% ipython --no-banner

In [1]: import numpy as np

In [2]: import numpy.linalg as la

In [3]: np.set_printoptions(precision=1, suppress=True, linewidth=200)

In [4]: rd = lambda a: np.round(a, 1) + 0

In [5]: W0 = np.array([[2, -2, 1],
   ...:     [0, 0, 2],
   ...:     [2, -1, 1],
   ...:     [2, 1, 3],
   ...:     [1, 3, 4],
   ...:     [-1, 1, 3],
   ...:     [0, 0, 1],
   ...:     [1, 0, 0],
   ...:     [-1, 1, -1],
   ...:     [-3, 1, -1],
   ...:     [-5, 3, 1],
   ...:     [-6, 1, 2],
   ...:     [-4, 1, 3],
   ...:     [-6, -1, 1]])

In [6]: D = la.norm(W0[:, None] - W0[None], axis=-1)

In [7]: np.unravel_index(D.round(6).argmax(), D.shape)
Out[7]: (np.int64(0), np.int64(10))

In [8]: rd(D[5])
Out[8]: array([4.7, 1.7, 4.1, 3. , 3. , 0. , 2.4, 3.7, 4. , 4.5, 4.9, 5.1, 3. , 5.7])

In [9]: np.flatnonzero(D[5] < D.mean() / 2)
Out[9]: array([1, 5])

In [10]: D.mean(axis=1).argmax()
Out[10]: np.int64(13)

In [11]: rd(la.norm(W0 - W0.mean(axis=0), axis=1))
Out[11]: array([4.2, 1.5, 3.7, 3.7, 4.2, 1.7, 1.5, 2.8, 2.5, 3. , 4.5, 4.8, 3.2, 5. ])

In [12]: vec = np.array([1, 0, 1])

In [13]: y = W0 @ vec

In [14]: rd(la.pinv(W0) @ W0)
Out[14]: 
array([[1., 0., 0.],
       [0., 1., 0.],
       [0., 0., 1.]])

In [15]: y
Out[15]: array([ 3,  2,  3,  5,  5,  2,  1,  1, -2, -4, -4, -4, -1, -5])

In [16]: rng = np.random.default_rng(68)

In [17]: y = y + 0.1 * rng.normal(size=14)

In [18]: rd(y)
Out[18]: array([ 3.2,  2.1,  3.1,  5. ,  5.1,  2.1,  1. ,  1. , -2.1, -3.9, -3.9, -4.2, -0.9, -4.9])

In [19]: beta, *_ = la.lstsq(W0, y)

In [20]: beta.round()
Out[20]: array([ 1., -0.,  1.])

In [21]: rd(beta)
Out[21]: array([1., 0., 1.])

In [22]: G = np.cov(W0, rowvar=False)

In [23]: np.argwhere(np.triu(np.abs(np.corrcoef(W0.T)) > 0.8, 1))
Out[23]: array([], shape=(0, 2), dtype=int64)

In [24]: rd(la.eigvalsh(G)[::-1])
Out[24]: array([9. , 2.8, 1.3])

In [25]: rd(W0.std(axis=0))
Out[25]: array([2.9, 1.3, 1.4])

In [26]: data = np.load("data.npy")

In [27]: data
Out[27]: 
array([[  2, -18,  -6,   5, -45, -15],
       [ -6,  -8,  12, -15, -20,  30],
       [-18,  -6,  -2, -45, -15,  -5],
       [  5, -45, -15,   1,  -9,  -3],
       [-15, -20,  30,  -3,  -4,   6],
       [-45, -15,  -5,  -9,  -3,  -1]])

In [28]: Q, Rm = la.qr(data)

In [29]: rd(Q @ Rm)
Out[29]: 
array([[  2., -18.,  -6.,   5., -45., -15.],
       [ -6.,  -8.,  12., -15., -20.,  30.],
       [-18.,  -6.,  -2., -45., -15.,  -5.],
       [  5., -45., -15.,   1.,  -9.,  -3.],
       [-15., -20.,  30.,  -3.,  -4.,   6.],
       [-45., -15.,  -5.,  -9.,  -3.,  -1.]])

In [30]: rd(Q.T @ Q)
Out[30]: 
array([[1., 0., 0., 0., 0., 0.],
       [0., 1., 0., 0., 0., 0.],
       [0., 0., 1., 0., 0., 0.],
       [0., 0., 0., 1., 0., 0.],
       [0., 0., 0., 0., 1., 0.],
       [0., 0., 0., 0., 0., 1.]])

In [31]: Q.shape, Rm.shape
Out[31]: ((6, 6), (6, 6))

In [32]: rd(np.abs(np.diag(Rm)))
Out[32]: array([51.4, 52.8, 35.5, 40.7, 41.9, 28.1])

In [33]: rd(abs(Rm[0, 0])), rd(la.norm(data[:, 0]))
Out[33]: (np.float64(51.4), np.float64(51.4))

In [34]: np.trace(Q @ Q.T)
Out[34]: np.float64(6.0)
